$ python3 -q
>>> import numpy as np
>>> np.set_printoptions(precision=2, suppress=True, linewidth=120, legacy="1.25")
>>> W0 = -2 * np.eye(4) + np.ones((4, 4))
>>> print(W0)
[[-1.  1.  1.  1.]
 [ 1. -1.  1.  1.]
 [ 1.  1. -1.  1.]
 [ 1.  1.  1. -1.]]
>>> evals, evecs = np.linalg.eigh(W0)
>>> x = np.array([1, 3, 0, 2])
>>> print(x @ W0 @ x)
8.0
>>> print((np.sign(evecs[:, -1].round(6)) == np.sign(evecs[0, -1].round(6))).astype(int))
[1 1 1 1]
>>> print(np.abs(W0).sum(axis=1).max(), np.abs(evals).max())
4.0 2.0
>>> print(np.linalg.eigvalsh(W0[1:, 1:]))
[-2. -2.  1.]
>>> P = np.triu(np.array([[-3, -3, 0, -3], [2, 3, 2, 1], [0, 3, 0, 1], [-1, 3, -3, 3]]), 1) + np.eye(4)
>>> Y = P @ W0 @ np.linalg.inv(P)
>>> print(np.trace(Y), np.trace(W0))
-4.0 -4.0
>>> print(Y)
[[ -7. -20.  35. -35.]
 [  4.  14. -28.  28.]
 [  2.   8. -16.  14.]
 [  1.   4.  -7.   5.]]
>>> print(np.round(np.poly(Y), 2) + 0)
[  1.   4.   0. -16. -16.]
>>> rng = np.random.default_rng(531843)
>>> labels = rng.permutation(4)
>>> print(labels)
[3 2 1 0]
>>> Y = W0[labels][:, labels]
>>> print(np.diag(Y))
[-1. -1. -1. -1.]
>>> print(np.trace(Y))
-4.0
>>> print((W0 @ W0)[0])
[4. 0. 0. 0.]
>>> print(W0 @ np.ones(4))
[2. 2. 2. 2.]
>>> X = np.load("a.npy")
>>> print(X)
[[7.3 4.  7. ]
 [4.  5.3 7. ]
 [7.  4.  7.3]]
>>> print(np.kron(np.eye(2, dtype=int), X))
[[7.3 4.  7.  0.  0.  0. ]
 [4.  5.3 7.  0.  0.  0. ]
 [7.  4.  7.3 0.  0.  0. ]
 [0.  0.  0.  7.3 4.  7. ]
 [0.  0.  0.  4.  5.3 7. ]
 [0.  0.  0.  7.  4.  7.3]]
>>> print(np.poly(X))
[  1.   -19.9   37.67  -9.54]
>>> print(round(float(np.linalg.det(X.T)), 2))
9.54
>>> m1 = np.load("sample16.npy")
>>> print(m1)
[[-3.25  2.21  2.76  3.67 -0.75]
 [ 2.23  1.85  2.38 -0.53 -1.38]
 [ 2.44  1.18  0.37 -1.63 -0.39]
 [-1.76 -0.43 -1.84  0.72  0.63]
 [-1.34  0.57  1.17  2.33 -1.95]]
>>> print(round(float(np.trace(np.linalg.pinv(m1) @ m1)), 2))
4.0
>>> print(np.linalg.lstsq(m1[:-1].T, m1[-1])[2])
4
>>> print(np.allclose(m1[:-1].T @ np.linalg.lstsq(m1[:-1].T, m1[-1])[0], m1[-1]))
True
>>> print(np.unique(m1.round(6), axis=0).shape)
(5, 5)
>>> print(np.argsort(-np.linalg.norm(m1, axis=0).round(6), kind="stable")[:3])
[0 3 2]
>>> print(np.linalg.cond(m1) > 100)
True
>>> F = np.loadtxt("x.csv", delimiter=",")
>>> print(F)
[[-7.79  8.58  2.42  7.21]
 [-7.17  7.33  3.67  7.83]
 [-5.34  3.68  7.32  9.66]
 [-6.65  6.3   4.7   8.35]
 [-5.    3.    8.   10.  ]
 [-5.93  4.87  6.13  9.07]
 [-7.74  8.48  2.52  7.26]
 [-7.85  8.7   2.3   7.15]
 [-6.2   5.4   5.6   8.8 ]
 [-7.47  7.94  3.06  7.53]
 [-8.86 10.73  0.27  6.14]
 [-5.64  4.28  6.72  9.36]
 [-6.97  6.94  4.06  8.03]
 [-8.46  9.92  1.08  6.54]
 [-6.85  6.7   4.3   8.15]
 [-5.91  4.82  6.18  9.09]
 [-7.17  7.34  3.66  7.83]
 [-6.62  6.24  4.76  8.38]
 [-5.88  4.76  6.24  9.12]
 [-6.35  5.7   5.3   8.65]
 [-5.15  3.29  7.71  9.85]
 [-7.55  8.09  2.91  7.45]
 [-8.58 10.17  0.83  6.42]
 [-7.24  7.49  3.51  7.76]
 [-6.55  6.11  4.89  8.45]
 [-7.65  8.29  2.71  7.35]
 [-6.56  6.11  4.89  8.44]
 [-7.01  7.02  3.98  7.99]
 [-7.86  8.72  2.28  7.14]]
>>> # null space of dimension 2
>>> r = np.linalg.matrix_rank(m1)
>>> print(r)
4
>>> N = np.linalg.svd(m1)[2][r:].T
>>> print(N.shape)
(5, 1)
>>> print([int(np.linalg.matrix_rank(m1[:, :j + 1])) for j in range(5)])
[1, 2, 3, 4, 4]
>>> print(np.round(N @ N.T, 2) + 0)
[[ 0.33 -0.02 -0.08  0.41  0.21]
 [-0.02  0.    0.01 -0.03 -0.02]
 [-0.08  0.01  0.02 -0.1  -0.05]
 [ 0.41 -0.03 -0.1   0.51  0.26]
 [ 0.21 -0.02 -0.05  0.26  0.13]]
>>> print([int(np.linalg.matrix_rank(np.delete(m1, i, axis=0))) for i in range(5)])
[4, 4, 4, 4, 4]
>>> print(np.allclose(m1 @ N, 0))
True
>>> print(np.round(m1 @ N, 2) + 0)
[[0.]
 [0.]
 [0.]
 [0.]
 [0.]]
>>> feats = np.load("layer0.npy")
>>> print(feats)
[[1.02 3.   1.   2.   2.  ]
 [3.   2.02 1.   0.   2.  ]
 [1.   3.   1.02 3.   3.  ]
 [3.   2.   2.   3.02 2.  ]
 [1.   3.   1.   2.   2.02]]
>>> left, sigma, Vh = np.linalg.svd(feats)
>>> print(sigma)
[10.19  2.78  1.84  0.67  0.01]
>>> Y = left[:, :4] @ np.diag(sigma[:4]) @ Vh[:4]
>>> print(round(float(np.abs(feats - Y).max()), 2))
0.01
>>> print(np.linalg.matrix_rank(Y))
4
>>> print(round(np.linalg.norm(feats - Y, 2), 2), round(sigma[4], 2))
0.01 0.01
>>> x = np.array([-3, 1, -2, 3, -3])
>>> h1 = np.maximum(feats @ x, 0)
>>> print(np.flatnonzero(h1 > 1e-9))
[]
>>> print(feats.T @ h1)
[0. 0. 0. 0. 0.]
>>> print(np.tanh(feats @ x))
[-0.97 -1.   -0.97 -1.   -0.97]
>>> print(h1)
[0. 0. 0. 0. 0.]
>>> print((feats - feats.T) / 2)
[[ 0.   0.   0.  -0.5  0.5]
 [ 0.   0.  -1.  -1.  -0.5]
 [ 0.   1.   0.   0.5  1. ]
 [ 0.5  1.  -0.5  0.   0. ]
 [-0.5  0.5 -1.   0.   0. ]]
>>> print(round(np.abs(np.linalg.eigvals(feats)).max(), 2))
9.56
>>> print(np.trace(feats))
9.1
>>> K = np.array([[4.0, 1.0, 0.0], [0.0, 4.0, 1.0], [0.0, 0.0, 4.0]])
>>> print(K)
[[4. 1. 0.]
 [0. 4. 1.]
 [0. 0. 4.]]
>>> # triangular, det is the product of the diagonal
>>> q = K.astype(float).copy()
>>> for j in range(3):
...     q[:, j] -= q[:, :j] @ (q[:, :j].T @ q[:, j])
...     q[:, j] /= np.linalg.norm(q[:, j])
... 
>>> print(q)
[[1. 0. 0.]
 [0. 1. 0.]
 [0. 0. 1.]]
